% python3 -q
>>> import numpy as np
>>> np.set_printoptions(precision=3, suppress=True, linewidth=100)
>>> rd = lambda a: np.round(a, 3) + 0
>>> J = np.diag(np.array([0, 2, 3])) + -1 * np.eye(3, k=1) + -1 * np.eye(3, k=-1)
>>> J
array([[ 0., -1.,  0.],
       [-1.,  2., -1.],
       [ 0., -1.,  3.]])
>>> theta = np.radians(90)
>>> Rm = np.eye(3)
>>> Rm[1, 1] = Rm[2, 2] = np.cos(theta)
>>> Rm[1, 2], Rm[2, 1] = -np.sin(theta), np.sin(theta)
>>> rd(Rm)
array([[ 1.,  0.,  0.],
       [ 0.,  0., -1.],
       [ 0.,  1.,  0.]])
>>> A2 = J @ Rm.T
>>> np.allclose(np.linalg.norm(J, axis=1), np.linalg.norm(A2, axis=1))
True
>>> np.allclose(J @ J.T, A2 @ A2.T)
True
>>> rd(A2)
array([[ 0.,  0., -1.],
       [-1.,  1.,  2.],
       [ 0., -3., -1.]])
>>> rd(np.linalg.det(J[::-1]))
np.float64(3.0)
>>> rd(np.linalg.eigvals(J).sum().real)
np.float64(5.0)
>>> T = np.stack([J, 5 * J, J[::-1]])
>>> rd(np.linalg.norm(T, axis=(1, 2)))
array([ 4.123, 20.616,  4.123])
>>> T.sum(axis=0)
array([[ 0., -7.,  3.],
       [-7., 14., -7.],
       [ 0., -7., 18.]])
>>> np.einsum("bij,cij->bc", T, T)
array([[ 17.,  85.,   8.],
       [ 85., 425.,  40.],
       [  8.,  40.,  17.]])
>>> np.linalg.matrix_rank(T)
array([3, 3, 3])
>>> np.linalg.matrix_rank(T.reshape(3, -1))
np.int64(2)
>>> m1 = np.array([[0, -2, 3], [0, 0, -1], [0, 0, 0]])
>>> w1 = np.array([[-4, 2, 2], [-4, 4, -3], [-5, 4, -4]])
>>> coef = np.array([1, 1, -2])
>>> hid = np.maximum(m1 @ w1 + coef, 0)
>>> (hid > 0).astype(int)
array([[0, 1, 0],
       [1, 0, 1],
       [1, 1, 0]])
>>> rd((hid > 0).mean(axis=0))
array([0.667, 0.667, 0.333])
>>> hid
array([[0, 5, 0],
       [6, 0, 2],
       [1, 1, 0]])
>>> np.linalg.matrix_rank(hid)
np.int64(3)
>>> W2 = np.array([[8, -1, 5], [0, -6, 3], [4, 2, 2]])
>>> (hid @ W2).round(6).argmax(axis=1)
array([2, 0, 0])
>>> w1 @ W2
array([[-24,  -4, -10],
       [-44, -26, -14],
       [-56, -27, -21]])
>>> rd(np.sort(np.linalg.eigvals(m1)))
array([0., 0., 0.])
>>> m1 @ m1
array([[0, 0, 2],
       [0, 0, 0],
       [0, 0, 0]])
